% python3 -q
>>> import numpy as np
>>> from numpy import linalg as LA
>>> np.set_printoptions(suppress=True, linewidth=200)
>>> M = np.load("dump.npy")
>>> M
array([[-0.129,  1.886,  2.1  ],
       [ 0.284,  2.155,  1.981],
       [-0.149,  2.251,  1.634],
       [-0.324,  1.82 ,  2.105],
       [-0.059,  1.301,  2.487],
       [-0.34 ,  1.983,  1.608],
       [-0.197,  2.41 ,  1.399],
       [ 0.586,  1.734,  0.234],
       [ 0.431,  2.031, -0.005],
       [ 0.626,  1.793,  0.204],
       [ 1.404,  2.029,  0.524],
       [ 1.079,  1.907,  0.174],
       [ 1.889,  2.311, -0.064],
       [ 1.788,  1.987,  0.204],
       [ 0.182,  0.875,  2.314],
       [ 0.13 ,  0.8  ,  2.004],
       [ 0.387,  1.365,  2.398],
       [ 0.193,  1.041,  2.525],
       [-0.381,  0.997,  1.76 ],
       [ 0.07 ,  0.472,  1.979],
       [ 0.315,  1.389,  1.996]])
>>> Z = M[[4, 6]].astype(float)
>>> for _ in range(3):
...     idx = LA.norm(M[:, None] - Z, axis=-1).argmin(axis=1)
...     Z = np.array([M[idx == j].mean(axis=0) for j in range(2)])
... 
>>> idx
array([0, 0, 0, 0, 0, 0, 0, 1, 1, 1, 1, 1, 1, 1, 0, 0, 0, 0, 0, 0, 0])
>>> np.abs(Z[1] - Z[0]).argmax()
np.int64(2)
>>> Z.round(3)
array([[-0.001,  1.482,  2.021],
       [ 1.115,  1.97 ,  0.182]])
>>> Xs = M - M.mean(axis=0)
>>> Uu, s, Vh = LA.svd(Xs, full_matrices=False)
>>> s.round(3)
array([5.003, 2.186, 1.61 ])
>>> np.round(Xs.mean(axis=0), 3) + 0
array([0., 0., 0.])
>>> (np.sign(Uu[:, 0]) == np.sign(Uu[0, 0])).astype(int)
array([1, 1, 1, 1, 1, 1, 1, 0, 0, 0, 0, 0, 0, 0, 1, 1, 1, 1, 1, 1, 1])
>>> np.abs(Uu[:, 0]).argmax()
np.int64(12)
>>> round(float((s ** 2).sum() ** 2 / (s ** 4).sum()), 3)
1.6
>>> np.searchsorted(np.cumsum(s ** 2) / (s ** 2).sum(), 0.9) + 1
np.int64(2)
>>> proj = M @ LA.solve(M.T @ M, M.T)
>>> LA.matrix_rank(np.eye(21) - proj)
np.int64(18)
>>> np.round(proj @ M[:, 2], 3)
array([ 2.1  ,  1.981,  1.634,  2.105,  2.487,  1.608,  1.399,  0.234, -0.005,  0.204,  0.524,  0.174, -0.064,  0.204,  2.314,  2.004,  2.398,  2.525,  1.76 ,  1.979,  1.996])
>>> np.round(np.trace(proj), 3)
np.float64(3.0)
>>> W = np.array([[5, 4, 0, -2, -4], [4, 2, -4, 3, 5], [5, 2, 0, 3, -4]])
>>> coef = np.array([1, 0, 2, -2, 1])
>>> hid = np.maximum(M @ W + coef, 0)
>>> LA.matrix_rank(hid)
np.int64(5)
>>> (hid > 0).astype(int)
array([[1, 1, 0, 1, 1],
       [1, 1, 0, 1, 1],
       [1, 1, 0, 1, 1],
       [1, 1, 0, 1, 1],
       [1, 1, 0, 1, 0],
       [1, 1, 0, 1, 1],
       [1, 1, 0, 1, 1],
       [1, 1, 0, 1, 1],
       [1, 1, 0, 1, 1],
       [1, 1, 0, 1, 1],
       [1, 1, 0, 1, 1],
       [1, 1, 0, 1, 1],
       [1, 1, 0, 1, 1],
       [1, 1, 0, 1, 1],
       [1, 1, 0, 1, 0],
       [1, 1, 0, 1, 0],
       [1, 1, 0, 1, 0],
       [1, 1, 0, 1, 0],
       [1, 1, 0, 1, 1],
       [1, 1, 1, 1, 0],
       [1, 1, 0, 1, 0]])
>>> np.round((hid > 0).mean(axis=0), 3)
array([1.   , 1.   , 0.048, 1.   , 0.667])
>>> Z = np.array([[3, 0], [-1, -2], [1, -2], [3, 1], [-1, -2]])
>>> (hid @ Z).round(6).argmax(axis=1)
array([0, 0, 0, 0, 0, 0, 0, 0, 0, 0, 0, 0, 0, 0, 0, 0, 0, 0, 0, 0, 0])
>>> W @ Z
array([[ 9, -2],
       [10, -3],
       [26,  7]])
>>> G = np.cov(M, rowvar=False)
>>> np.round(np.corrcoef(M.T), 3)
array([[ 1.   ,  0.319, -0.72 ],
       [ 0.319,  1.   , -0.55 ],
       [-0.72 , -0.55 ,  1.   ]])
>>> G.shape
(3, 3)
>>> np.round(M.std(axis=0), 3)
array([0.648, 0.539, 0.913])
>>> np.round(np.polyfit(M[:, 1], M[:, 2], 1), 3)
array([-0.931,  2.938])
>>> np.argsort(-M.std(axis=0).round(6), kind="stable")
array([2, 0, 1])
>>> E = np.load("arr.npy")
>>> E
array([[ 4,  5,  6,  7],
       [ 8,  9, 10, 11],
       [12, 13, 14, 15],
       [16, 17, 18, 19],
       [20, 21, 22, 23],
       [24, 25, 26, 27]])
>>> Y = E[0, 0] * E[1:] - np.outer(E[1:, 0], E[0])
>>> Y
array([[  0,  -4,  -8, -12],
       [  0,  -8, -16, -24],
       [  0, -12, -24, -36],
       [  0, -16, -32, -48],
       [  0, -20, -40, -60]])
>>> np.flatnonzero(~Y.round(6).any(axis=1))
array([], dtype=int64)
>>> E[:, 0] / E[0, 0]
array([1., 2., 3., 4., 5., 6.])
>>> round(LA.norm(E, 2) / LA.norm(E), 3)
np.float64(1.0)
>>> LA.cond(E) > 100
np.True_
>>> Uu, s, Vh = LA.svd(E)
>>> np.argmax(s[:-1] / (s[1:] + 1e-6)) + 1
np.int64(2)
>>> s.round(3) + 0
array([83.133,  2.205,  0.   ,  0.   ])
>>> Y = Uu[:, :2] @ np.diag(s[:2]) @ Vh[:2]
>>> LA.matrix_rank(Y)
np.int64(2)
>>> round(LA.norm(E - Y) / LA.norm(E), 3)
np.float64(0.0)
>>> Y.round(3)
array([[ 4.,  5.,  6.,  7.],
       [ 8.,  9., 10., 11.],
       [12., 13., 14., 15.],
       [16., 17., 18., 19.],
       [20., 21., 22., 23.],
       [24., 25., 26., 27.]])
>>> round(float(LA.norm(E - Y, 2)), 3), np.round(s[2], 3)
(0.0, np.float64(0.0))
